>>> import numpy as np
>>> from numpy import linalg as LA
>>> np.set_printoptions(precision=1, suppress=True, linewidth=140, legacy="1.25")
>>> rng = np.random.default_rng(47275)
>>> A = np.eye(3, dtype=int)[rng.permutation(3)] * np.array([-1, 0, 4])
>>> A
array([[-1,  0,  0],
       [ 0,  0,  4],
       [ 0,  0,  0]])
>>> proj = np.triu(np.array([[1, -1, 3], [-2, 2, -2], [1, -3, 0]]), 1) + np.eye(3)
>>> out = proj @ A @ LA.inv(proj)
>>> out
array([[-1., -1., -3.],
       [ 0.,  0.,  4.],
       [ 0.,  0.,  0.]])
>>> np.poly(out)
array([1., 1., 0., 0.])
>>> cov = A.T @ A
>>> LA.eigvalsh(cov)[::-1]
array([16.,  1.,  0.])
>>> np.allclose(cov, cov.T)
True
>>> K = np.load("m.npy")
>>> K
array([[ 0.9, -0.4, -0.5,  0.6],
       [-1. ,  0.3,  0.9, -0.6],
       [ 1. , -1. ,  1. ,  1. ],
       [ 0.7,  0.1, -0.8,  0. ],
       [ 0.7,  0.5, -1. , -0.5],
       [-0.6,  0.7, -0.8, -0.8],
       [-0.8,  0.4,  0.2, -0.6],
       [ 0.9, -0.7,  0.2,  0.9],
       [-0.6,  1. , -1. , -1. ],
       [-1. ,  1. , -1. , -1. ],
       [-1. ,  1. , -1. , -1. ],
       [-0.9,  0.9, -1. , -1. ],
       [ 0.8, -0.4, -0.2,  0.6],
       [-0.2, -0.4,  0.8,  0.4],
       [ 0.8,  0.7, -1. , -0.7],
       [-0.9,  0.7, -0.5, -0.9],
       [ 0.7, -1. ,  1. ,  1. ],
       [-0.6,  0.7, -0.8, -0.8],
       [ 0.5,  0.4, -0.9, -0.4],
       [-0.6,  0.9, -1. , -1. ],
       [ 1. , -0.9, -0.2,  1. ],
       [ 1. , -0.3, -0.9,  0.6],
       [-0.4,  0.6, -0.8, -0.7],
       [-1. ,  0.3,  0.8, -0.6],
       [ 0.8, -0.1, -0.7,  0.3],
       [ 1. , -0.5, -1. ,  0.9]])
>>> r0, v = K[16], K[15]
>>> round(r0 @ v, 1)
-2.7
>>> round(r0 @ r0, 1)
3.5
>>> p = (r0 @ v) / (r0 @ r0) * r0
>>> LA.matrix_rank(np.outer(r0, v))
1
>>> v - p
array([-0.4, -0.1,  0.3, -0.1])
>>> np.outer(r0, v)
array([[-0.6,  0.5, -0.3, -0.6],
       [ 0.9, -0.7,  0.5,  0.9],
       [-0.9,  0.7, -0.5, -0.9],
       [-0.9,  0.7, -0.5, -0.9]])
